>>> import numpy as np
>>> np.set_printoptions(precision=2, suppress=True, linewidth=160, sign=" ")
>>> other = np.array([[1, 9, 5], [3, 2, 8], [7, 3, 0]])
>>> basis = np.array([[-1, -1, -1], [-2, 1, 0], [2, 1, 1]])
>>> M = np.block([[other, np.array([[0, 1, -1], [3, -2, 0], [0, -2, -1]])], [np.zeros((3, 3)), basis]])
>>> M
array([[ 1.,  9.,  5.,  0.,  1., -1.],
       [ 3.,  2.,  8.,  3., -2.,  0.],
       [ 7.,  3.,  0.,  0., -2., -1.],
       [ 0.,  0.,  0., -1., -1., -1.],
       [ 0.,  0.,  0., -2.,  1.,  0.],
       [ 0.,  0.,  0.,  2.,  1.,  1.]])
>>> np.linalg.matrix_rank(M, rtol=0.1)
np.int64(5)
>>> np.argsort(-np.linalg.norm(M, axis=0).round(6), kind="stable")[:3]
array([ 1,  2,  0])
>>> [round(float(x), 2) for x in np.linalg.svd(M, compute_uv=False)[:3]]
[13.32, 6.8, 6.4]
>>> np.linalg.cond(M) > 100
np.False_
>>> rng = np.random.default_rng(8274)
>>> data = np.array([[3, -1, 2, 2, -2, 1, 2, -1, -2],
...     [-1, 1, 2, 3, 0, 1, 0, 3, 2],
...     [2, -2, 0, 2, -1, -1, 1, -1, -3],
...     [1, 2, -1, 2, 2, 3, 3, -1, -2],
...     [2, -1, 2, 0, -2, -3, -2, -1, -3],
...     [1, 0, 3, -3, 2, 2, 3, 1, 3],
...     [2, 3, 3, 2, 1, 0, 1, 2, 0]]) * (rng.random((7, 9)) < 0.3)
>>> data
array([[ 0, -1,  2,  0,  0,  0,  2,  0,  0],
       [ 0,  0,  0,  3,  0,  0,  0,  0,  0],
       [ 2,  0,  0,  0,  0,  0,  0,  0, -3],
       [ 0,  0, -1,  2,  0,  0,  3,  0,  0],
       [ 0,  0,  0,  0,  0,  0,  0,  0, -3],
       [ 1,  0,  3,  0,  0,  2,  0,  0,  0],
       [ 2,  0,  0,  0,  0,  0,  0,  0,  0]])
>>> np.unique(data.round(6), axis=0).shape
(7, 9)
>>> np.linalg.lstsq(data[:-1].T, data[-1])[2]
np.int32(6)
>>> np.allclose(data[:-1].T @ np.linalg.lstsq(data[:-1].T, data[-1])[0], data[-1])
True
>>> F = np.load("arr.npy")
>>> F
array([[ -7,  -7,  -6,   8,  -5,  -6,  -9,   1],
       [ -4, -16, -12,  16, -13,   2, -16,   6],
       [ -1, -25, -13,   9, -10,  -3, -23,  -2],
       [ -3, -19, -18,  16,  -8,   0, -20, -10],
       [ -2, -20, -25,  20,  -3,   0, -29,  -3],
       [  1, -19, -28,  28,   4,  -8, -33,  -1],
       [  1, -19, -24,  21,   9,   0, -28, -10],
       [ -4, -19, -26,  20,  14,   7, -35,  -1],
       [-10, -22, -33,  11,  17,   6, -26,   7],
       [-18, -28, -27,   4,  20,   0, -20,   6]])
>>> F - F[0]
array([[  0,   0,   0,   0,   0,   0,   0,   0],
       [  3,  -9,  -6,   8,  -8,   8,  -7,   5],
       [  6, -18,  -7,   1,  -5,   3, -14,  -3],
       [  4, -12, -12,   8,  -3,   6, -11, -11],
       [  5, -13, -19,  12,   2,   6, -20,  -4],
       [  8, -12, -22,  20,   9,  -2, -24,  -2],
       [  8, -12, -18,  13,  14,   6, -19, -11],
       [  3, -12, -20,  12,  19,  13, -26,  -2],
       [ -3, -15, -27,   3,  22,  12, -17,   6],
       [-11, -21, -21,  -4,  25,   6, -11,   5]])
>>> np.linalg.svd(F, compute_uv=False)
array([ 133.91,   40.13,   24.95,   14.92,   12.91,    8.92,    6.77,    4.29])
>>> np.zeros(10, 8)
Traceback (most recent call last):
  File "<python-input-20>", line 1, in <module>
    np.zeros(10, 8)
    ~~~~~~~~^^^^^^^
TypeError: Cannot interpret '8' as a data type
>>> F.mean(axis=0)
array([ -4.7, -19.4, -21.2,  15.3,   2.5,  -0.2, -23.9,  -0.7])
>>> F.sum(axis=0)
array([ -47, -194, -212,  153,   25,   -2, -239,   -7])
>>> np.linalg.matrix_rank(F)
np.int64(8)
>>> np.diff(F, axis=0)
array([[ 3, -9, -6,  8, -8,  8, -7,  5],
       [ 3, -9, -1, -7,  3, -5, -7, -8],
       [-2,  6, -5,  7,  2,  3,  3, -8],
       [ 1, -1, -7,  4,  5,  0, -9,  7],
       [ 3,  1, -3,  8,  7, -8, -4,  2],
       [ 0,  0,  4, -7,  5,  8,  5, -9],
       [-5,  0, -2, -1,  5,  7, -7,  9],
       [-6, -3, -7, -9,  3, -1,  9,  8],
       [-8, -6,  6, -7,  3, -6,  6, -1]])
>>> np.count_nonzero(F)
np.int64(76)
